% python3 -q
>>> import numpy as np
>>> np.set_printoptions(precision=2, suppress=True, linewidth=140)
>>> mat = np.load("arr.npy")
>>> mat
array([[ -1,   6,   8],
       [  8,  -8,  -7],
       [  8,  -7,   7],
       [ 23, -18, -13]])
>>> np.unravel_index(np.abs(mat).argmax(), mat.shape)
(np.int64(3), np.int64(0))
>>> mat.mean(axis=0)
array([ 9.5 , -6.75, -1.25])
>>> mat[4]
Traceback (most recent call last):
  File "<python-input-6>", line 1, in <module>
    mat[4]
    ~~~^^^
IndexError: index 4 is out of bounds for axis 0 with size 4
>>> np.linalg.matrix_rank(mat)
np.int64(3)
>>> vec = np.array([-2, 3, 1])
>>> a = np.maximum(mat @ vec, 0)
>>> np.maximum(mat @ vec, 0) - np.maximum(-mat @ vec, 0)
array([  28,  -47,  -30, -113])
>>> np.tanh(mat @ vec)
array([ 1., -1., -1., -1.])
>>> mat.T @ a
array([-28, 168, 224])
>>> a
array([28,  0,  0,  0])
>>> np.maximum(mat @ (3 * vec), 0)
array([84,  0,  0,  0])
>>> U, sigma = np.linalg.svd(mat)
Traceback (most recent call last):
  File "<python-input-15>", line 1, in <module>
    U, sigma = np.linalg.svd(mat)
    ^^^^^^^^
ValueError: too many values to unpack (expected 2)
>>> U, sigma, Vt = np.linalg.svd(mat, full_matrices=False)
>>> round(np.sqrt((sigma ** 2).sum()), 2), round(float(np.linalg.norm(mat)), 2)
(np.float64(38.24), 38.24)
>>> np.cumsum(sigma ** 2) / np.sum(sigma ** 2)
array([0.89, 0.99, 1.  ])
>>> np.round(U.T @ mat @ Vt.T, 2) + 0
array([[36.01,  0.  ,  0.  ],
       [ 0.  , 12.28,  0.  ],
       [ 0.  ,  0.  ,  3.77]])
>>> vec = np.array([-1, -1, -3])
>>> y = mat @ vec
>>> y
array([-29,  21, -22,  34])
>>> np.linalg.lstsq(mat, y)[0]
array([-1., -1., -3.])
>>> np.round(np.linalg.pinv(mat) @ mat, 2) + 0
array([[1., 0., 0.],
       [0., 1., 0.],
       [0., 0., 1.]])
>>> rng = np.random.default_rng(927)
>>> y = y + 0.3 * rng.normal(size=4)
>>> y
array([-28.86,  20.75, -22.24,  34.2 ])
>>> b, *_ = np.linalg.lstsq(mat, y)
>>> np.round(np.linalg.norm(y - mat @ b), 2)
np.float64(0.24)
>>> W0 = np.array([[-2.0, 4.0, -3.0, 2.0],
...     [-3.0, 7.0, -5.0, 3.0],
...     [-4.0, 6.0, -3.0, 2.0],
...     [-2.0, 2.0, 0.0, 0.0]])
>>> np.round(W0 @ np.linalg.pinv(W0) @ W0, 2) + 0
array([[-2.,  4., -3.,  2.],
       [-3.,  7., -5.,  3.],
       [-4.,  6., -3.,  2.],
       [-2.,  2.,  0.,  0.]])
>>> np.abs(np.diag(np.linalg.qr(W0)[1])) > 1e-9
array([ True,  True,  True, False])
